% python3 -q
>>> import numpy as np
>>> from numpy import linalg as LA
>>> np.set_printoptions(precision=2, suppress=True, linewidth=200, floatmode="fixed")
>>> m1 = np.loadtxt("layer3.csv", delimiter=",")
>>> m1
array([[-1.19,  0.81,  2.57],
       [-1.75, -1.21, -0.02],
       [-4.77,  0.34, -3.86],
       [-4.25, -2.04,  1.19],
       [ 1.30,  3.34, -0.06],
       [ 9.33,  5.04,  1.43],
       [ 2.29, -2.00, -2.07],
       [-5.41, -2.08,  1.66],
       [-4.29, -3.82, -0.28],
       [ 2.99, -1.77,  1.23],
       [ 1.23, -1.49,  0.14]])
>>> x = np.array([0, 1, 1])
>>> rhs = m1 @ x
>>> rhs
array([ 3.38, -1.23, -3.52, -0.85,  3.28,  6.47, -4.07, -0.42, -4.10, -0.54, -1.35])
>>> np.round(LA.solve(m1.T @ m1, m1.T @ rhs), 2) + 0
array([0.00, 1.00, 1.00])
>>> rng = np.random.default_rng(7562)
>>> rhs = rhs + 0.05 * rng.normal(size=11)
>>> rhs
array([ 3.40, -1.19, -3.57, -0.82,  3.28,  6.51, -3.99, -0.45, -4.11, -0.59, -1.39])
>>> beta, *_ = LA.lstsq(m1, rhs)
>>> beta.round()
array([0.00, 1.00, 1.00])
>>> round(LA.norm(rhs - m1 @ beta), 2)
np.float64(0.13)
>>> [round(float(LA.norm(LA.solve(m1.T @ m1 + lam * np.eye(3), m1.T @ rhs))), 2) for lam in (0, 1, 10, 100)]
[1.41, 1.38, 1.12, 0.48]
>>> proj = m1 @ LA.solve(m1.T @ m1, m1.T)
>>> np.round(LA.eigvalsh(proj), 2) + 0
array([0.00, 0.00, 0.00, 0.00, 0.00, 0.00, 0.00, 0.00, 1.00, 1.00, 1.00])
>>> np.trace(proj)
np.float64(3.0)
>>> np.diag(proj)
array([0.27, 0.02, 0.59, 0.17, 0.20, 0.51, 0.39, 0.28, 0.21, 0.27, 0.10])
>>> E = np.diag(np.array([1, 1, 1, 1]))
>>> E
array([[1, 0, 0, 0],
       [0, 1, 0, 0],
       [0, 0, 1, 0],
       [0, 0, 0, 1]])
>>> Y = np.array([[-3, 3], [3, 0]])
>>> C = np.kron(Y, E)
>>> np.round(LA.norm(C, 2), 2), np.round(LA.norm(Y, 2) * LA.norm(E, 2), 2)
(np.float64(4.85), np.float64(4.85))
>>> E[:, 1] @ E[:, 2]
np.int64(0)
>>> E.T @ E
array([[1, 0, 0, 0],
       [0, 1, 0, 0],
       [0, 0, 1, 0],
       [0, 0, 0, 1]])
>>> LA.norm(E, axis=0)
array([1.00, 1.00, 1.00, 1.00])
>>> E @ E.T
array([[1, 0, 0, 0],
       [0, 1, 0, 0],
       [0, 0, 1, 0],
       [0, 0, 0, 1]])
>>> LA.pinv(E)
array([[1.00, 0.00, 0.00, 0.00],
       [0.00, 1.00, 0.00, 0.00],
       [0.00, 0.00, 1.00, 0.00],
       [0.00, 0.00, 0.00, 1.00]])
>>> arr = np.loadtxt("run15.csv", delimiter=",")
>>> arr
array([[ 1.80, -1.60, -0.60, -1.70,  0.50,  1.00, -0.60,  1.30, -1.60,  0.40],
       [ 0.20, -0.30, -0.30,  1.30,  0.60, -0.30,  1.40,  1.30, -2.50, -0.30],
       [ 0.60, -0.40, -0.30,  0.40,  2.10, -1.40,  0.80, -1.00, -0.60, -0.40],
       [-0.60, -1.50,  1.10, -1.50,  1.50,  0.70,  0.40,  0.10, -0.30,  0.10],
       [ 0.50,  0.30, -0.50,  0.50, -0.40,  0.40,  0.40,  0.30, -1.10, -1.20],
       [-2.00, -1.50,  1.80, -0.60,  1.10, -2.60, -1.30,  0.20,  1.20,  0.10],
       [ 0.40,  0.80,  2.60, -0.10,  0.10, -1.30, -1.50, -0.60, -0.60,  0.70],
       [ 1.10,  0.20, -2.10, -1.70,  0.70, -0.50, -0.70, -1.20, -2.70, -0.20],
       [ 1.40, -0.80,  1.50, -0.20,  0.00,  1.00,  0.10, -2.60,  0.30, -1.60]])
>>> round(LA.norm(arr, 1), 2), round(float(LA.norm(arr, np.inf)), 2)
(np.float64(10.9), 12.4)
>>> arr[0] @ arr[3]
np.float64(5.07)
>>> np.round(LA.norm(arr) ** 2 / LA.norm(arr, 2) ** 2, 2)
np.float64(3.18)
>>> round(LA.norm(arr, "nuc"), 2)
np.float64(28.8)
>>> np.round(LA.norm(arr[0] - arr[3]), 2)
np.float64(3.74)
>>> round(LA.norm(arr[0], 1), 2), round(LA.norm(arr[0], np.inf), 2)
(np.float64(11.1), np.float64(1.8))
>>> r0 = np.array([3, 3])
>>> np.polyval(r0, arr[1])
array([ 3.60,  2.10,  2.10,  6.90,  4.80,  2.10,  7.20,  6.90, -4.50,  2.10])
>>> np.convolve(arr[1], r0)
array([ 0.60, -0.30, -1.80,  3.00,  5.70,  0.90,  3.30,  8.10, -3.60, -8.40, -0.90])
>>> M = np.load("mat.npy")
>>> M
array([[0.10, 0.13, 0.04, 0.13, 0.16, 0.13, 0.10],
       [0.13, 0.17, 0.06, 0.17, 0.21, 0.17, 0.13],
       [0.04, 0.06, 0.02, 0.06, 0.07, 0.06, 0.04],
       [0.13, 0.17, 0.06, 0.17, 0.21, 0.17, 0.13],
       [0.16, 0.21, 0.07, 0.21, 0.26, 0.21, 0.16],
       [0.13, 0.17, 0.06, 0.17, 0.21, 0.17, 0.13],
       [0.10, 0.13, 0.04, 0.13, 0.16, 0.13, 0.10]])
>>> vals, evecs = LA.eigh(M)
>>> x = np.array([2, -3, 0, 2, -3, -1, 0])
>>> evecs * np.maximum(vals, 0) @ evecs.T
array([[0.10, 0.13, 0.04, 0.13, 0.16, 0.13, 0.10],
       [0.13, 0.17, 0.06, 0.17, 0.21, 0.17, 0.13],
       [0.04, 0.06, 0.02, 0.06, 0.07, 0.06, 0.04],
       [0.13, 0.17, 0.06, 0.17, 0.21, 0.17, 0.13],
       [0.16, 0.21, 0.07, 0.21, 0.26, 0.21, 0.16],
       [0.13, 0.17, 0.06, 0.17, 0.21, 0.17, 0.13],
       [0.10, 0.13, 0.04, 0.13, 0.16, 0.13, 0.10]])
>>> round(np.abs(M).sum(axis=1).max(), 2), round(float(np.abs(vals).max()), 2)
(np.float64(1.28), 1.0)
>>> W = np.array([[0, 3], [2, 2], [2, 3], [1, 0], [3, 2], [1, 1], [3, 0]])
>>> beta = np.array([2, 3])
>>> hid = np.maximum(M @ W + beta, 0)
>>> (hid > 0).astype(int)
array([[1, 1],
       [1, 1],
       [1, 1],
       [1, 1],
       [1, 1],
       [1, 1],
       [1, 1]])
>>> hid
array([[3.43, 4.17],
       [3.83, 4.51],
       [2.61, 3.50],
       [3.83, 4.51],
       [4.24, 4.85],
       [3.83, 4.51],
       [3.43, 4.17]])
>>> C = np.array([[-4, -3], [-2, -2]])
>>> (hid @ C).round(6).argmax(axis=1)
array([1, 1, 1, 1, 1, 1, 1])
>>> W @ C
array([[ -6,  -6],
       [-12, -10],
       [-14, -12],
       [ -4,  -3],
       [-16, -13],
       [ -6,  -5],
       [-12,  -9]])
>>> hid @ C
array([[-22.06, -18.63],
       [-24.36, -20.52],
       [-17.45, -14.84],
       [-24.36, -20.52],
       [-26.66, -22.42],
       [-24.36, -20.52],
       [-22.06, -18.63]])
>>> feats = np.loadtxt("test12.csv", delimiter=",")
>>> feats
array([[1.00, 0.20, 0.04, 0.01, 0.00, 0.00, 0.00, 0.00, 0.00],
       [0.20, 1.00, 0.20, 0.04, 0.01, 0.00, 0.00, 0.00, 0.00],
       [0.04, 0.20, 1.00, 0.20, 0.04, 0.01, 0.00, 0.00, 0.00],
       [0.01, 0.04, 0.20, 1.00, 0.20, 0.04, 0.01, 0.00, 0.00],
       [0.00, 0.01, 0.04, 0.20, 1.00, 0.20, 0.04, 0.01, 0.00],
       [0.00, 0.00, 0.01, 0.04, 0.20, 1.00, 0.20, 0.04, 0.01],
       [0.00, 0.00, 0.00, 0.01, 0.04, 0.20, 1.00, 0.20, 0.04],
       [0.00, 0.00, 0.00, 0.00, 0.01, 0.04, 0.20, 1.00, 0.20],
       [0.00, 0.00, 0.00, 0.00, 0.00, 0.01, 0.04, 0.20, 1.00]])
>>> Y = feats / np.sqrt((feats ** 2).mean(axis=1, keepdims=True))
>>> LA.norm(Y, axis=1)
array([3.00, 3.00, 3.00, 3.00, 3.00, 3.00, 3.00, 3.00, 3.00])
>>> LA.matrix_rank(feats - feats.mean(axis=1, keepdims=True))
np.int64(8)
>>> LA.matrix_rank(Y) == LA.matrix_rank(feats)
np.True_
>>> vals, evecs = LA.eigh(feats)
>>> LA.eigvalsh(feats + 5 * np.eye(9))
array([5.67, 5.71, 5.76, 5.84, 5.94, 6.06, 6.21, 6.35, 6.46])
>>> (vals > 1e-8).sum(), (vals < -1e-8).sum()
(np.int64(9), np.int64(0))
>>> LA.svd(feats, compute_uv=False)
array([1.46, 1.35, 1.21, 1.06, 0.94, 0.84, 0.76, 0.71, 0.67])
>>> np.unique(vals.round(6) + 0, return_counts=True)[1]
array([1, 1, 1, 1, 1, 1, 1, 1, 1])
>>> np.round(evecs.T @ evecs, 2) + 0
array([[1.00, 0.00, 0.00, 0.00, 0.00, 0.00, 0.00, 0.00, 0.00],
       [0.00, 1.00, 0.00, 0.00, 0.00, 0.00, 0.00, 0.00, 0.00],
       [0.00, 0.00, 1.00, 0.00, 0.00, 0.00, 0.00, 0.00, 0.00],
       [0.00, 0.00, 0.00, 1.00, 0.00, 0.00, 0.00, 0.00, 0.00],
       [0.00, 0.00, 0.00, 0.00, 1.00, 0.00, 0.00, 0.00, 0.00],
       [0.00, 0.00, 0.00, 0.00, 0.00, 1.00, 0.00, 0.00, 0.00],
       [0.00, 0.00, 0.00, 0.00, 0.00, 0.00, 1.00, 0.00, 0.00],
       [0.00, 0.00, 0.00, 0.00, 0.00, 0.00, 0.00, 1.00, 0.00],
       [0.00, 0.00, 0.00, 0.00, 0.00, 0.00, 0.00, 0.00, 1.00]])
